$ ipython --no-banner

In [1]: import numpy as np

In [2]: from numpy import linalg as LA

In [3]: np.set_printoptions(precision=3, suppress=True, linewidth=100)

In [4]: tidy = lambda a: np.round(a, 3) + 0

In [5]: A = 0.2 ** np.abs(np.subtract.outer(np.arange(7), np.arange(7)))

In [6]: tidy(A)
Out[6]: 
array([[1.   , 0.2  , 0.04 , 0.008, 0.002, 0.   , 0.   ],
       [0.2  , 1.   , 0.2  , 0.04 , 0.008, 0.002, 0.   ],
       [0.04 , 0.2  , 1.   , 0.2  , 0.04 , 0.008, 0.002],
       [0.008, 0.04 , 0.2  , 1.   , 0.2  , 0.04 , 0.008],
       [0.002, 0.008, 0.04 , 0.2  , 1.   , 0.2  , 0.04 ],
       [0.   , 0.002, 0.008, 0.04 , 0.2  , 1.   , 0.2  ],
       [0.   , 0.   , 0.002, 0.008, 0.04 , 0.2  , 1.   ]])

In [7]: ev, vecs = LA.eigh(A)

In [8]: vec = np.array([-1, 3, 0, 3, 1, 2, -5])

In [9]: (np.sign(vecs[:, -1].round(6)) == np.sign(vecs[0, -1].round(6))).astype(int)
Out[9]: array([1, 1, 1, 1, 1, 1, 1])

In [10]: rng = np.random.default_rng(824)

In [11]: lab = rng.permutation(7)

In [12]: lab
Out[12]: array([6, 1, 5, 2, 0, 3, 4])

In [13]: Y = A[lab][:, lab]

In [14]: print(tidy(np.sort(np.abs(LA.eigvals(Y)))))
[0.682 0.731 0.816 0.941 1.105 1.286 1.439]

In [15]: np.allclose(Y, A)
Out[15]: False

In [16]: K = np.loadtxt("sample13.csv", delimiter=",")

In [17]: K
Out[17]: 
array([[ 0.43,  2.14,  1.41, -1.47],
       [-0.87, -0.75,  0.14,  1.71],
       [-0.69,  0.63,  0.32,  0.9 ],
       [ 0.96,  1.66,  1.26, -2.16],
       [-3.04, -2.73, -1.11,  5.97],
       [-1.38, -0.71, -0.17,  2.52]])

In [18]: # looks like rank 3

In [19]: f, g = K[3], K[1]

In [20]: tidy(f @ g)
Out[20]: np.float64(-5.597)

In [21]: p = (f @ g) / (f @ f) * f

In [22]: print(tidy(LA.norm(f + g) ** 2 + LA.norm(f - g) ** 2))
28.387

In [23]: tidy(np.trace(LA.pinv(K) @ K))
Out[23]: np.float64(3.0)

In [24]: np.unique(K.round(6), axis=0).shape
Out[24]: (6, 4)

In [25]: LA.lstsq(K[:-1].T, K[-1])[2]
Out[25]: np.int32(3)

In [26]: Y = K / np.sqrt((K ** 2).mean(axis=1, keepdims=True))

In [27]: tidy(LA.norm(Y, axis=1))
Out[27]: array([2., 2., 2., 2., 2., 2.])

In [28]: LA.matrix_rank(K - K.mean(axis=1, keepdims=True))
Out[28]: np.int64(3)

In [29]: print(LA.matrix_rank(Y) == LA.matrix_rank(K))
True

In [30]: blk = np.stack([K, 3 * K, K[::-1]])

In [31]: tidy(LA.norm(blk, axis=(1, 2)))
Out[31]: array([ 9.341, 28.022,  9.341])

In [32]: tidy(np.einsum("bij,cij->bc", blk, blk))
Out[32]: 
array([[ 87.248, 261.743,  15.063],
       [261.743, 785.229,  45.188],
       [ 15.063,  45.188,  87.248]])

In [33]: X = np.loadtxt("x.csv", delimiter=",")

In [34]: X
Out[34]: 
array([[6., 5., 5., 5., 5.],
       [5., 6., 5., 5., 5.],
       [5., 5., 6., 5., 5.],
       [5., 5., 5., 6., 5.],
       [5., 5., 5., 5., 6.]])

In [35]: # symmetric

In [36]: vec = np.ones(5)

In [37]: for _ in range(7):
    ...:     vec = X @ vec
    ...:     vec /= LA.norm(vec)
    ...:     print(round(vec @ X @ vec, 3))
    ...: 
26.0
26.0
26.0
26.0
26.0
26.0
26.0

In [38]: tidy(LA.eigvalsh(X)[-1])
Out[38]: np.float64(26.0)

In [39]: tidy(vec)
Out[39]: array([0.447, 0.447, 0.447, 0.447, 0.447])

In [40]: Uu, sig, Vh = LA.svd(X)

In [41]: np.argmax(sig[:-1] / (sig[1:] + 1e-6)) + 1
Out[41]: np.int64(1)

In [42]: tidy(sig)
Out[42]: array([26.,  1.,  1.,  1.,  1.])

In [43]: Y = Uu[:, :1] @ np.diag(sig[:1]) @ Vh[:1]

In [44]: print(tidy(Y))
[[5.2 5.2 5.2 5.2 5.2]
 [5.2 5.2 5.2 5.2 5.2]
 [5.2 5.2 5.2 5.2 5.2]
 [5.2 5.2 5.2 5.2 5.2]
 [5.2 5.2 5.2 5.2 5.2]]

In [45]: LA.matrix_rank(X, rtol=0.05)
Out[45]: np.int64(1)

In [46]: O, R = LA.qr(X)

In [47]: tidy(O.T @ O)
Out[47]: 
array([[1., 0., 0., 0., 0.],
       [0., 1., 0., 0., 0.],
       [0., 0., 1., 0., 0.],
       [0., 0., 0., 1., 0.],
       [0., 0., 0., 0., 1.]])

In [48]: tidy(O @ R)
Out[48]: 
array([[6., 5., 5., 5., 5.],
       [5., 6., 5., 5., 5.],
       [5., 5., 6., 5., 5.],
       [5., 5., 5., 6., 5.],
       [5., 5., 5., 5., 6.]])

In [49]: tidy(np.abs(np.diag(R)))
Out[49]: array([11.662,  1.412,  1.224,  1.154,  1.118])

In [50]: print(tidy(abs(R[0, 0])), tidy(LA.norm(X[:, 0])))
11.662 11.662

In [51]: tidy((A + A.T) / 2)
Out[51]: 
array([[1.   , 0.2  , 0.04 , 0.008, 0.002, 0.   , 0.   ],
       [0.2  , 1.   , 0.2  , 0.04 , 0.008, 0.002, 0.   ],
       [0.04 , 0.2  , 1.   , 0.2  , 0.04 , 0.008, 0.002],
       [0.008, 0.04 , 0.2  , 1.   , 0.2  , 0.04 , 0.008],
       [0.002, 0.008, 0.04 , 0.2  , 1.   , 0.2  , 0.04 ],
       [0.   , 0.002, 0.008, 0.04 , 0.2  , 1.   , 0.2  ],
       [0.   , 0.   , 0.002, 0.008, 0.04 , 0.2  , 1.   ]])

In [52]: tidy(np.sort(np.abs(LA.eigvals(A))))
Out[52]: array([0.682, 0.731, 0.816, 0.941, 1.105, 1.286, 1.439])

In [53]: tidy(np.abs(LA.eigvals(A)).max())
Out[53]: np.float64(1.439)

In [54]: tidy(A @ A)
Out[54]: 
array([[1.042, 0.408, 0.122, 0.032, 0.008, 0.002, 0.   ],
       [0.408, 1.082, 0.416, 0.123, 0.033, 0.008, 0.002],
       [0.122, 0.416, 1.083, 0.417, 0.123, 0.033, 0.008],
       [0.032, 0.123, 0.417, 1.083, 0.417, 0.123, 0.032],
       [0.008, 0.033, 0.123, 0.417, 1.083, 0.416, 0.122],
       [0.002, 0.008, 0.033, 0.123, 0.416, 1.082, 0.408],
       [0.   , 0.002, 0.008, 0.032, 0.122, 0.408, 1.042]])

In [55]: ev, vecs = LA.eigh(X)

In [56]: tidy(LA.svd(X, compute_uv=False))
Out[56]: array([26.,  1.,  1.,  1.,  1.])

In [57]: tidy(LA.eigvalsh(X @ X))
Out[57]: array([  1.,   1.,   1.,   1., 676.])

In [58]: np.abs(vecs[:, -1]).round(6).argmax()
Out[58]: np.int64(0)

In [59]: W0 = np.loadtxt("m.csv", delimiter=",")

In [60]: W0
Out[60]: 
array([[-2., -1., -2.,  0.,  0.,  0.],
       [ 0.,  0.,  0.,  0.,  0.,  0.]])

In [61]: print(tidy(LA.norm(W0, 2)))
3.0

In [62]: LA.norm(W0, axis=1).argmax()
Out[62]: np.int64(0)

In [63]: tidy(LA.norm(W0, "nuc"))
Out[63]: np.float64(3.0)

In [64]: W0[1] @ W0[0]
Out[64]: np.float64(0.0)

In [65]: tidy(LA.norm(W0[1], 1)), tidy(LA.norm(W0[1], np.inf))
Out[65]: (np.float64(0.0), np.float64(0.0))

In [66]: tidy(LA.norm(W0[1] - W0[0]))
Out[66]: np.float64(3.0)

In [67]: Y = np.array([[9, -7], [-4, -8], [5, 1], [-1, 7], [3, 4], [2, 2]])

In [68]: LA.matrix_rank(np.vstack([W0, Y.T]))
Out[68]: np.int64(3)

In [69]: print(np.vstack([W0, Y.T]).shape)
(4, 6)

In [70]: print(W0 @ Y)
[[-24.  20.]
 [  0.   0.]]

In [71]: C2 = W0.T @ W0

In [72]: np.trace(C2), (W0 ** 2).sum()
Out[72]: (np.float64(9.0), np.float64(9.0))

In [73]: print(tidy(LA.svd(W0, compute_uv=False) ** 2))
[9. 0.]

In [74]: Uu, sig, Vh = LA.svd(W0)

In [75]: np.argmax(sig[:-1] / (sig[1:] + 1e-6)) + 1
Out[75]: np.int64(1)

In [76]: sig
Out[76]: array([3., 0.])

In [77]: Y = Uu[:, :1] @ np.diag(sig[:1]) @ Vh[:1]

In [78]: Y
Out[78]: 
array([[-2., -1., -2.,  0.,  0.,  0.],
       [ 0.,  0.,  0.,  0.,  0.,  0.]])

In [79]: print(tidy(LA.norm(W0 - Y, 2)), sig[1])
0.0 0.0

In [80]: LA.matrix_rank(Y)
Out[80]: np.int64(1)

In [81]: f = np.array([0, -7, 5])

In [82]: np.cross(W0[1, :3], W0[0, :3])
Out[82]: array([0., 0., 0.])

In [83]: np.convolve(W0[1], f)
Out[83]: array([0., 0., 0., 0., 0., 0., 0., 0.])

In [84]: np.correlate(W0[1], W0[0], "full")
Out[84]: array([0., 0., 0., 0., 0., 0., 0., 0., 0., 0., 0.])

In [85]: print(np.polyval(f, W0[1]))
[5. 5. 5. 5. 5. 5.]

In [86]: m1 = np.loadtxt("test13.csv", delimiter=",")

In [87]: tidy(m1)
Out[87]: 
array([[-1.682,  1.576,  1.896,  0.307],
       [-2.13 , -0.02 , -1.988,  0.713],
       [ 1.233,  1.565, -0.558,  2.172],
       [-0.336, -2.017,  1.068,  1.918]])

In [88]: vec = np.array([0, 3, 1, -2])

In [89]: tidy(m1 @ np.ones(4))
Out[89]: array([ 2.097, -3.426,  4.412,  0.633])

In [90]: tidy(np.einsum("ij,j->i", m1, vec))
Out[90]: array([ 6.01 , -3.473, -0.208, -8.819])

In [91]: Y = LA.inv(m1)

In [92]: tidy(LA.det(m1) * LA.det(Y))
Out[92]: np.float64(1.0)

In [93]: tidy(m1 @ Y)
Out[93]: 
array([[1., 0., 0., 0.],
       [0., 1., 0., 0.],
       [0., 0., 1., 0.],
       [0., 0., 0., 1.]])

In [94]: tidy(m1.T @ m1)
Out[94]: 
array([[9., 0., 0., 0.],
       [0., 9., 0., 0.],
       [0., 0., 9., 0.],
       [0., 0., 0., 9.]])

In [95]: tidy(LA.svd(m1, compute_uv=False))
Out[95]: array([3., 3., 3., 3.])

In [96]: print(tidy(m1 @ m1.T))
[[9. 0. 0. 0.]
 [0. 9. 0. 0.]
 [0. 0. 9. 0.]
 [0. 0. 0. 9.]]

In [97]: theta = np.radians(15)

In [98]: R = np.eye(4)

In [99]: R[1, 1] = R[0, 0] = np.cos(theta)

In [100]: R[1, 0], R[0, 1] = -np.sin(theta), np.sin(theta)

In [101]: tidy(R)
Out[101]: 
array([[ 0.966,  0.259,  0.   ,  0.   ],
       [-0.259,  0.966,  0.   ,  0.   ],
       [ 0.   ,  0.   ,  1.   ,  0.   ],
       [ 0.   ,  0.   ,  0.   ,  1.   ]])

In [102]: Y = m1 @ R.T

In [103]: np.allclose(m1 @ m1.T, Y @ Y.T)
Out[103]: True

In [104]: np.allclose(LA.norm(m1, axis=1), LA.norm(Y, axis=1))
Out[104]: True

In [105]: tidy(LA.det(R)), tidy(np.trace(R))
Out[105]: (np.float64(1.0), np.float64(3.932))

In [106]: M = np.load("run11.npy")

In [107]: M
Out[107]: 
array([[-0.2 ,  0.36,  0.44],
       [-0.5 ,  0.9 ,  1.1 ],
       [ 0.55, -0.99, -1.21],
       [-1.  ,  1.8 ,  2.2 ],
       [-0.2 ,  0.36,  0.44],
       [-0.25,  0.45,  0.55]])

In [108]: Y = np.array([[2, -3, 3], [2, 2, 0], [1, 2, -1]])

In [109]: LA.matrix_rank(np.vstack([M, Y.T]))
Out[109]: np.int64(3)

In [110]: print(LA.matrix_rank(M @ Y))
1

In [111]: tidy(np.einsum("ij,ij->i", M, M))
Out[111]: array([0.363, 2.27 , 2.747, 9.08 , 0.363, 0.568])

In [112]: tidy(np.einsum("ik,kj->ji", M, Y))
Out[112]: 
array([[ 0.76,  1.9 , -2.09,  3.8 ,  0.76,  0.95],
       [ 2.2 ,  5.5 , -6.05, 11.  ,  2.2 ,  2.75],
       [-1.04, -2.6 ,  2.86, -5.2 , -1.04, -1.3 ]])
